In [1]: import numpy as np

In [2]: from numpy import linalg as LA

In [3]: np.set_printoptions(precision=1, suppress=True, linewidth=140, sign=" ")

In [4]: feats = np.load("w.npy")

In [5]: feats
Out[5]: 
array([[  0,   1,   2,   0],
       [  3,  21,   2,   1],
       [  3,   1,  12,   0],
       [  0,   1,   2,   1]])

In [6]: np.abs(LA.svd(feats)[2][-1])
Out[6]: array([ 0.8,  0.1,  0.2,  0.6])

In [7]: np.argsort(-LA.norm(feats, axis=0).round(6), kind="stable")[:3]
Out[7]: array([ 1,  2,  0])

In [8]: [round(float(x), 1) for x in LA.svd(feats, compute_uv=False)[:3]]
Out[8]: [21.6, 12.3, 1.1]

In [9]: LA.matrix_rank(feats, rtol=0.1)
Out[9]: np.int64(2)

In [10]: round(np.log10(LA.cond(feats)))
Out[10]: 2

In [11]: def softmax(z):
    ...:     e = np.exp(z - z.max(axis=-1, keepdims=True))
    ...:     return e / e.sum(axis=-1, keepdims=True)
    ...: 

In [12]: softmax(feats).sum(axis=1)
Out[12]: array([ 1.,  1.,  1.,  1.])

In [13]: np.round(softmax(feats[1]), 1) + 0
Out[13]: array([ 0.,  1.,  0.,  0.])

In [14]: scores = feats @ feats.T / np.sqrt(4)

In [15]: print(softmax(scores).round(6).argmax(axis=1))
[ 1  1  2  1]

In [16]: print(np.round(softmax(scores + np.triu(np.full(scores.shape, -np.inf), 1)), 1) + 0)
[[ 1.   0.   0.   0. ]
 [ 0.   1.   0.   0. ]
 [ 0.   0.   1.   0. ]
 [ 0.   0.6  0.4  0. ]]

In [17]: O, Rm = LA.qr(feats)

In [18]: round(float(abs(Rm[0, 0])), 1), np.round(LA.norm(feats[:, 0]), 1)
Out[18]: (4.2, np.float64(4.2))

In [19]: np.abs(np.diag(Rm))
Out[19]: array([  4.2,  14.2,   3.5,   0.7])

In [20]: round(np.trace(O @ O.T), 1)
Out[20]: np.float64(4.0)

In [21]: np.round(O.T @ O, 1) + 0
Out[21]: 
array([[ 1.,  0.,  0.,  0.],
       [ 0.,  1.,  0.,  0.],
       [ 0.,  0.,  1.,  0.],
       [ 0.,  0.,  0.,  1.]])

In [22]: vals, evecs = LA.eig(feats)

In [23]: vals
Out[23]: array([21.5, 12.1, -0.6,  1. ])

In [24]: vec = np.array([1, 1, 5, 2])

In [25]: print(feats @ np.eye(4)[3])
[ 0.  1.  0.  1.]

In [26]: (feats @ vec).argmax()
Out[26]: np.int64(2)

In [27]: feats @ vec
Out[27]: array([ 11,  36,  64,  13])

In [28]: np.einsum("ij,j->i", feats, vec)
Out[28]: array([ 11,  36,  64,  13])

In [29]: X = np.load("layer13.npy")

In [30]: X
Out[30]: 
array([[ 1.2,  0. ,  0.5, -0.1],
       [-1.4, -1.2, -0.8,  1.1],
       [ 1. ,  3.2,  0.3, -3.3],
       [ 1.2, -1.3, -0.4,  1.3],
       [ 0.1,  1.3,  0.6, -0.8],
       [ 0.6, -1.1,  0.1,  1.3],
       [ 0.1, -0.5,  0. ,  0.7],
       [-0.7, -1.2, -0.8,  1.6],
       [ 1.3,  1.1, -1.1, -1. ],
       [-1.1,  1.2, -0.4, -0.9],
       [ 0.5,  0.4,  0.4, -0.8]])

In [31]: LA.norm(X, axis=1)
Out[31]: array([ 1.3,  2.3,  4.7,  2.2,  1.6,  1.8,  0.9,  2.3,  2.3,  1.9,  1.1])

In [32]: LA.norm(X, axis=0)
Out[32]: array([ 3.1,  4.6,  1.9,  4.7])

In [33]: round(float(LA.norm(X) ** 2 / LA.norm(X, 2) ** 2), 1)
Out[33]: 1.3

In [34]: round(LA.norm(X, 1), 1), round(LA.norm(X, np.inf), 1)
Out[34]: (np.float64(12.9), np.float64(7.8))

In [35]: round(LA.norm(X, 2), 1)
Out[35]: np.float64(6.6)

In [36]: LA.norm(X, axis=1).argmax()
Out[36]: np.int64(2)

In [37]: round(LA.norm(X[3], 1), 1), round(float(LA.norm(X[3], np.inf)), 1)
Out[37]: (np.float64(4.2), 1.3)

In [38]: print(round(LA.norm(X, "nuc"), 1))
12.0

In [39]: Xs = X - X.mean(axis=1)
ValueError: operands could not be broadcast together with shapes (11,4) (11,) 


In [40]: Xs = X - X.mean(axis=0)

In [41]: Uu, sv, Vt = LA.svd(Xs, full_matrices=False)

In [42]: np.abs(Uu[:, 0]).argmax()
Out[42]: np.int64(2)

In [43]: Vt[0] * np.sign(Vt[0, np.abs(Vt[0]).argmax()])
Out[43]: array([-0.2, -0.7, -0.1,  0.7])

In [44]: np.searchsorted(np.cumsum(sv ** 2) / (sv ** 2).sum(), 0.9) + 1
Out[44]: np.int64(2)

In [45]: np.abs(Vt[0]).argmax()
Out[45]: np.int64(3)

In [46]: np.round(sv ** 2 / (sv ** 2).sum(), 1) + 0
Out[46]: array([ 0.8,  0.2,  0. ,  0. ])

In [47]: E = np.load("block9.npy")

In [48]: E
Out[48]: 
array([[-2,  1,  0],
       [ 0, -2,  1],
       [ 1,  0, -2]])

In [49]: hat = X @ LA.solve(X.T @ X, X.T)

In [50]: np.allclose(hat @ hat, hat)
Out[50]: True

In [51]: np.round(np.trace(hat), 1)
Out[51]: np.float64(4.0)

In [52]: np.round(LA.eigvalsh(hat), 1) + 0
Out[52]: array([ 0.,  0.,  0.,  0.,  0.,  0.,  0.,  1.,  1.,  1.,  1.])

In [53]: hat.round(1) + 0
Out[53]: 
array([[ 0.2, -0.2,  0. ,  0.1,  0. ,  0.1,  0. , -0.1,  0. , -0.2,  0.1],
       [-0.2,  0.4, -0.2, -0.1, -0.3, -0.1, -0.1,  0.1,  0. ,  0.1,  0. ],
       [ 0. , -0.2,  0.5, -0.1,  0.1, -0.2, -0.1, -0.2,  0.3,  0.1,  0.1],
       [ 0.1, -0.1, -0.1,  0.4, -0.1,  0.2,  0.1,  0.1,  0.3, -0.2,  0. ],
       [ 0. , -0.3,  0.1, -0.1,  0.6,  0.1,  0.1,  0.1, -0.1,  0.2, -0.2],
       [ 0.1, -0.1, -0.2,  0.2,  0.1,  0.2,  0.1,  0.1,  0. , -0.1, -0.1],
       [ 0. , -0.1, -0.1,  0.1,  0.1,  0.1,  0.1,  0.1,  0. ,  0. , -0.1],
       [-0.1,  0.1, -0.2,  0.1,  0.1,  0.1,  0.1,  0.3,  0.1,  0.2, -0.2],
       [ 0. ,  0. ,  0.3,  0.3, -0.1,  0. ,  0. ,  0.1,  0.7,  0.1, -0.1],
       [-0.2,  0.1,  0.1, -0.2,  0.2, -0.1,  0. ,  0.2,  0.1,  0.4, -0.2],
       [ 0.1,  0. ,  0.1,  0. , -0.2, -0.1, -0.1, -0.2, -0.1, -0.2,  0.2]])

In [54]: (E @ E)[0]
Out[54]: array([ 4, -4,  1])

In [55]: E @ np.ones(3)
Out[55]: array([-1., -1., -1.])

In [56]: print(np.allclose(E @ E.T, E.T @ E))
True

In [57]: print(np.fft.fft(E[0]))
[-1. +0.j  -2.5-0.9j -2.5+0.9j]

In [58]: rng = np.random.default_rng(2)

In [59]: lab = rng.permutation(3)

In [60]: lab
Out[60]: array([ 2,  0,  1])

In [61]: A2 = E[lab][:, lab]

In [62]: round(float(LA.det(A2)), 1), np.round(LA.det(E[lab]), 1)
Out[62]: (-7.0, np.float64(-7.0))

In [63]: np.allclose(A2, E)
Out[63]: True

In [64]: np.trace(A2)
Out[64]: np.int64(-6)

In [65]: np.sort(np.abs(LA.eigvals(A2)))
Out[65]: array([ 1. ,  2.6,  2.6])

In [66]: mat = np.load("dump.npy")

In [67]: mat
Out[67]: 
array([[  1. ,   2.9,   1. ],
       [  1. ,  -1.7,  -0.4],
       [  0. ,  -1.2,  -0.9],
       [  1.5,  -1. ,   0.2],
       [ -0.7,   1.5,   0.6],
       [  0.9,  -0.1,   1.8],
       [  0.2,  -1.3,  -0.8],
       [  2.1,   0.9,   0.4],
       [  0.2,   1.2,   0.1],
       [ 12. , -22. ,  28. ]])

In [68]: gram = np.cov(mat, rowvar=False)

In [69]: np.polyfit(mat[:, 1], mat[:, 2], 1)
Out[69]: array([-1.2,  0.5])

In [70]: gram.shape
Out[70]: (3, 3)

In [71]: mat.std(axis=0)
Out[71]: array([ 3.5,  6.8,  8.4])

In [72]: print(round(float(np.corrcoef(mat[:, 1], mat[:, 2])[0, 1]), 1))
-1.0

In [73]: LA.eigvalsh(gram)[::-1]
Out[73]: array([ 139.6,    2.3,    0.5])

In [74]: np.argwhere(np.triu(np.abs(np.corrcoef(mat.T)) > 0.8, 1))
Out[74]: 
array([[ 0,  1],
       [ 0,  2],
       [ 1,  2]])

In [75]: d = LA.norm(mat[:, None] - mat[None], axis=-1)

In [76]: LA.norm(mat, axis=1)
Out[76]: array([  3.2,   2. ,   1.5,   1.8,   1.8,   2. ,   1.5,   2.3,   1.2,  37.6])

In [77]: np.flatnonzero(d[5] < d.mean() / 2)
Out[77]: array([ 0,  1,  2,  3,  4,  5,  6,  7,  8])

In [78]: d[5]
Out[78]: array([  3.1,   2.7,   3.1,   1.9,   2.6,   0. ,   2.9,   2.1,   2.3,  35.9])

In [79]: LA.norm(mat - mat.mean(axis=0), axis=1)
Out[79]: array([  5.4,   3.5,   4.4,   3. ,   5. ,   2.5,   4.2,   4. ,   4.7,  33.5])

In [80]: d[5].round(6).argsort(kind="stable")[:4]
Out[80]: array([ 5,  3,  7,  8])

In [81]: print((d + 1e9 * np.eye(10)).round(6).argmin(axis=1))
[ 8  6  6  1  8  3  2  8  4  5]

In [82]: F = np.arange(20).reshape(5, 4) + -3

In [83]: F
Out[83]: 
array([[-3, -2, -1,  0],
       [ 1,  2,  3,  4],
       [ 5,  6,  7,  8],
       [ 9, 10, 11, 12],
       [13, 14, 15, 16]])

In [84]: rk = LA.matrix_rank(F)

In [85]: rk
Out[85]: np.int64(2)

In [86]: null = LA.svd(F)[2][rk:].T

In [87]: np.round(F @ null, 1) + 0
Out[87]: 
array([[ 0.,  0.],
       [ 0.,  0.],
       [ 0.,  0.],
       [ 0.,  0.],
       [ 0.,  0.]])

In [88]: print(null @ null.T)
[[ 0.3 -0.4 -0.1  0.2]
 [-0.4  0.7 -0.2 -0.1]
 [-0.1 -0.2  0.7 -0.4]
 [ 0.2 -0.1 -0.4  0.3]]

In [89]: [int(LA.matrix_rank(F[:i])) for i in range(1, len(F) + 1)]
Out[89]: [1, 2, 2, 2, 2]

In [90]: null.shape
Out[90]: (4, 2)

In [91]: Uu, sv, Vt = LA.svd(F)

In [92]: sv.round(1) + 0
Out[92]: array([ 38.7,   3.3,   0. ,   0. ])

In [93]: A2 = Uu[:, :2] @ np.diag(sv[:2]) @ Vt[:2]

In [94]: LA.matrix_rank(F, rtol=0.05)
Out[94]: np.int64(2)

In [95]: np.round(np.abs(F - A2).max(), 1)
Out[95]: np.float64(0.0)

In [96]: round(float(LA.norm(F - A2) / LA.norm(F)), 1)
Out[96]: 0.0

In [97]: A2 = np.array([[0, 5], [4, 3]])

In [98]: basis = np.kron(A2, F)

In [99]: np.round(LA.norm(basis, 2), 1), round(float(LA.norm(A2, 2) * LA.norm(F, 2)), 1)
Out[99]: (np.float64(244.9), 244.9)

In [100]: basis.shape
Out[100]: (10, 8)

In [101]: LA.matrix_rank(basis)
Out[101]: np.int64(4)

In [102]: LA.matrix_rank(F, rtol=0.1)
Out[102]: np.int64(1)

In [103]: np.argsort(-LA.norm(F, axis=0).round(6), kind="stable")[:3]
Out[103]: array([ 3,  2,  1])

In [104]: LA.cond(F) > 100
Out[104]: np.True_
